>>> import numpy as np
>>> np.set_printoptions(suppress=True, linewidth=100)
>>> def tidy(a):
...     return np.round(a, 1) + 0
... 
>>> K = np.loadtxt("data.csv", delimiter=",")
>>> K
array([[ 1., -1.,  1., -1.,  1., -1.,  1., -1.],
       [ 1.,  1., -1., -1.,  1.,  1., -1., -1.],
       [ 1.,  1.,  1.,  1.,  1.,  1.,  1.,  1.],
       [ 1.,  1.,  1.,  1., -1., -1., -1., -1.]])
>>> np.diff(K, axis=0)
array([[ 0.,  2., -2.,  0.,  0.,  2., -2.,  0.],
       [ 0.,  0.,  2.,  2.,  0.,  0.,  2.,  2.],
       [ 0.,  0.,  0.,  0., -2., -2., -2., -2.]])
>>> K - K[0]
array([[ 0.,  0.,  0.,  0.,  0.,  0.,  0.,  0.],
       [ 0.,  2., -2.,  0.,  0.,  2., -2.,  0.],
       [ 0.,  2.,  0.,  2.,  0.,  2.,  0.,  2.],
       [ 0.,  2.,  0.,  2., -2.,  0., -2.,  0.]])
>>> K[:, 8]
Traceback (most recent call last):
  File "<python-input-7>", line 1, in <module>
    K[:, 8]
    ~^^^^^^
IndexError: index 8 is out of bounds for axis 1 with size 8
>>> K.sum(axis=1)
array([0., 0., 8., 0.])
>>> print(K.sum(axis=0))
[ 4.  2.  2.  0.  2.  0.  0. -2.]
>>> np.abs(K).max()
np.float64(1.0)
>>> np.unravel_index(np.abs(K).argmax(), K.shape)
(np.int64(0), np.int64(0))
>>> print(np.count_nonzero(K))
32
>>> K.shape
(4, 8)
>>> blk = np.stack([K, 4 * K, K[::-1]])
>>> blk.shape
(3, 4, 8)
>>> other = K / np.linalg.norm(K, axis=1, keepdims=True)
>>> C2 = other @ other.T
>>> print(tidy(C2[2]))
[0. 0. 1. 0.]
>>> tidy(C2)
array([[1., 0., 0., 0.],
       [0., 1., 0., 0.],
       [0., 0., 1., 0.],
       [0., 0., 0., 1.]])
>>> (C2 - 2 * np.eye(4)).round(6).argmax(axis=1)
array([1, 0, 0, 0])
>>> tidy(np.linalg.norm(K[2] - K[0]))
np.float64(4.0)
>>> tidy(np.linalg.norm(K) ** 2 / np.linalg.norm(K, 2) ** 2)
np.float64(4.0)
>>> print(np.linalg.norm(K, axis=1).argmax())
0
>>> tidy(np.linalg.norm(K[2], 1)), tidy(np.linalg.norm(K[2], np.inf))
(np.float64(8.0), np.float64(1.0))
